In [1]: import numpy as np

In [2]: np.set_printoptions(suppress=True, linewidth=160)

In [3]: def rnd(a):
   ...:     return np.round(a, 2) + 0
   ...: 

In [4]: data = np.load("arr.npy")

In [5]: data
Out[5]: 
array([[-0.72,  0.91,  0.55,  0.17, -0.3 ,  2.05, -1.74],
       [-0.86,  1.16, -0.66,  0.22, -2.38, -0.6 , -0.64],
       [ 0.17, -1.8 ,  0.06, -0.98, -1.58,  1.5 , -0.07],
       [ 1.11,  0.01,  1.74, -0.95, -0.11, -1.38, -1.39],
       [ 0.87,  0.44, -0.86, -1.09, -2.26, -1.02,  0.01],
       [-1.17, -0.57,  2.6 ,  0.2 , -0.15, -0.01, -0.7 ],
       [ 1.39, -1.38,  0.46, -1.37, -1.33, -0.27, -1.11],
       [-0.44, -0.68,  1.56,  0.36,  1.  , -0.55, -2.11],
       [ 0.38, -1.06, -0.01,  2.26,  0.92, -1.23,  0.53],
       [ 0.25,  1.25, -1.11, -1.71, -1.01,  1.45,  0.3 ],
       [-0.09, -1.54, -0.72, -1.26, -0.25,  1.93, -0.84],
       [ 1.6 , -1.13,  0.73,  0.13, -0.56,  0.13, -2.07],
       [ 0.49, -1.21,  0.89, -0.7 ,  0.3 ,  1.01,  2.22],
       [ 0.02, -1.35,  0.13, -0.27, -1.76,  0.28,  1.97],
       [ 0.99,  0.72, -1.39, -1.45, -1.35,  1.07,  0.71],
       [ 0.22,  0.06,  1.73,  1.24,  1.03,  0.69, -1.7 ],
       [ 1.33, -0.11,  0.92, -0.82,  1.63,  0.26, -1.72],
       [ 2.58,  0.49,  0.61, -0.99, -0.57,  0.48, -0.45],
       [ 2.09, -0.22, -0.39, -1.6 ,  0.05,  1.21, -0.63],
       [ 0.91, -1.81, -0.76,  1.1 , -0.86, -1.47,  0.45],
       [-1.13, -0.43, -1.  , -2.15,  0.08, -0.43, -1.31],
       [-0.36, -0.7 , -0.12,  2.73, -0.4 ,  0.5 , -0.7 ],
       [-1.39,  1.04,  0.58,  1.13,  1.4 ,  0.47, -1.48],
       [-0.27,  1.27, -0.14, -0.94, -0.71, -0.57, -2.37],
       [ 0.54,  0.79,  0.55, -0.48, -0.01,  2.73,  0.35],
       [ 0.84,  0.34,  0.78, -0.39,  0.12,  2.63, -0.72],
       [ 0.75,  0.13, -0.73,  1.24, -0.76,  1.05,  2.15],
       [-0.13, -0.54, -0.1 , -1.98, -1.42, -1.54,  0.64],
       [ 0.59,  0.07,  0.52, -0.43,  0.62,  1.68,  2.23]])

In [6]: basis = data[[0, 25]].astype(float)

In [7]: for _ in range(4):
   ...:     idx = np.linalg.norm(data[:, None] - basis, axis=-1).argmin(axis=1)
   ...:     basis = np.array([data[idx == j].mean(axis=0) for j in range(2)])
   ...: 

In [8]: idx
Out[8]: array([0, 0, 1, 0, 1, 0, 1, 0, 0, 1, 1, 0, 1, 1, 1, 0, 0, 1, 1, 1, 0, 0, 0, 0, 1, 1, 1, 1, 1])

In [9]: np.bincount(idx)
Out[9]: array([13, 16])

In [10]: rnd(basis)
Out[10]: 
array([[-0.13, -0.02,  0.65,  0.28,  0.11, -0.05, -1.34],
       [ 0.77, -0.35, -0.13, -0.77, -0.75,  0.8 ,  0.45]])

In [11]: np.abs(basis[1] - basis[0]).argmax()
Out[11]: np.int64(6)

In [12]: rnd(basis[1] - basis[0])
Out[12]: array([ 0.9 , -0.33, -0.78, -1.05, -0.87,  0.85,  1.79])

In [13]: idx = data[:, 4] > np.median(data[:, 4])

In [14]: u = data[idx].mean(axis=0) - data[~idx].mean(axis=0)

In [15]: idx.astype(int)
Out[15]: array([0, 0, 0, 1, 0, 1, 0, 1, 1, 0, 1, 0, 1, 0, 0, 1, 1, 0, 1, 0, 1, 0, 1, 0, 1, 1, 0, 0, 1])

In [16]: rnd(u)
Out[16]: array([-0.24, -0.09,  0.92,  0.09,  1.62,  0.44, -0.32])

In [17]: rnd((((data - data.mean(axis=0)) @ u > 0) == idx).mean())
Out[17]: np.float64(0.86)

In [18]: F = np.array([[-3.17, -2.45, 1.46, -4.15, -1.78],
    ...:     [5.43, 7.36, -8.08, -13.88, -3.52],
    ...:     [1.26, 0.74, -2.36, -6.47, -1.77],
    ...:     [4.4, 2.89, -4.93, -10.27, -2.28],
    ...:     [-1.01, 4.35, -1.79, 0.67, 0.56],
    ...:     [1.31, 1.89, 1.25, -2.71, -1.69],
    ...:     [-2.94, -2.43, 2.58, 6.34, 2.17],
    ...:     [-0.77, 3.07, -0.86, 0.29, 0.86],
    ...:     [-2.57, -10.47, 7.25, 3.53, -0.14],
    ...:     [0.03, 1.98, 1.67, 9.55, 2.16]])

In [19]: F
Out[19]: 
array([[ -3.17,  -2.45,   1.46,  -4.15,  -1.78],
       [  5.43,   7.36,  -8.08, -13.88,  -3.52],
       [  1.26,   0.74,  -2.36,  -6.47,  -1.77],
       [  4.4 ,   2.89,  -4.93, -10.27,  -2.28],
       [ -1.01,   4.35,  -1.79,   0.67,   0.56],
       [  1.31,   1.89,   1.25,  -2.71,  -1.69],
       [ -2.94,  -2.43,   2.58,   6.34,   2.17],
       [ -0.77,   3.07,  -0.86,   0.29,   0.86],
       [ -2.57, -10.47,   7.25,   3.53,  -0.14],
       [  0.03,   1.98,   1.67,   9.55,   2.16]])

In [20]: Ac = F - F.mean(axis=0)

In [21]: left, s, vt = np.linalg.svd(Ac, full_matrices=False)

In [22]: (np.sign(left[:, 0]) == np.sign(left[0, 0])).astype(int)
Out[22]: array([1, 0, 0, 0, 1, 0, 1, 1, 1, 1])

In [23]: np.searchsorted(np.cumsum(s ** 2) / (s ** 2).sum(), 0.9) + 1
Out[23]: np.int64(2)

In [24]: rnd(vt[0] * np.sign(vt[0, np.abs(vt[0]).argmax()]))
Out[24]: array([-0.28, -0.38,  0.43,  0.75,  0.17])

In [25]: cov = np.cov(F, rowvar=False)

In [26]: print(rnd(np.polyfit(F[:, 3], F[:, 0], 1)))
[-0.3  -0.32]

In [27]: print(np.argsort(-F.std(axis=0).round(6), kind="stable"))
[3 1 2 0 4]

In [28]: Ac = (F - F.mean(axis=0)) / F.std(axis=0)

In [29]: Ac.std(axis=0)
Out[29]: array([1., 1., 1., 1., 1.])

In [30]: print(np.argwhere(np.abs(Ac) > 2))
[[8 1]]

In [31]: beta = np.linalg.lstsq(np.delete(Ac, 2, axis=1), Ac[:, 2])[0]

In [32]: rnd(beta)
Out[32]: array([-0.17, -0.42,  1.11, -0.7 ])

In [33]: np.abs(beta).argmax()
Out[33]: np.int64(2)

In [34]: rnd(1 - np.var(Ac[:, 2] - np.delete(Ac, 2, axis=1) @ beta))
Out[34]: np.float64(0.98)

In [35]: vec = np.array([0, -1, 1, -2, 1])

In [36]: h = np.maximum(F @ vec, 0)

In [37]: rnd(h)
Out[37]: array([10.43,  8.8 ,  8.07, 10.44,  0.  ,  3.09,  0.  ,  0.  , 10.52,  0.  ])

In [38]: rnd(np.maximum(F @ vec, 0) - np.maximum(-F @ vec, 0))
Out[38]: array([ 10.43,   8.8 ,   8.07,  10.44,  -6.92,   3.09,  -5.5 ,  -3.65,  10.52, -17.25])

In [39]: print(rnd(np.maximum(F @ (3 * vec), 0)))
[31.29 26.4  24.21 31.32  0.    9.27  0.    0.   31.56  0.  ]
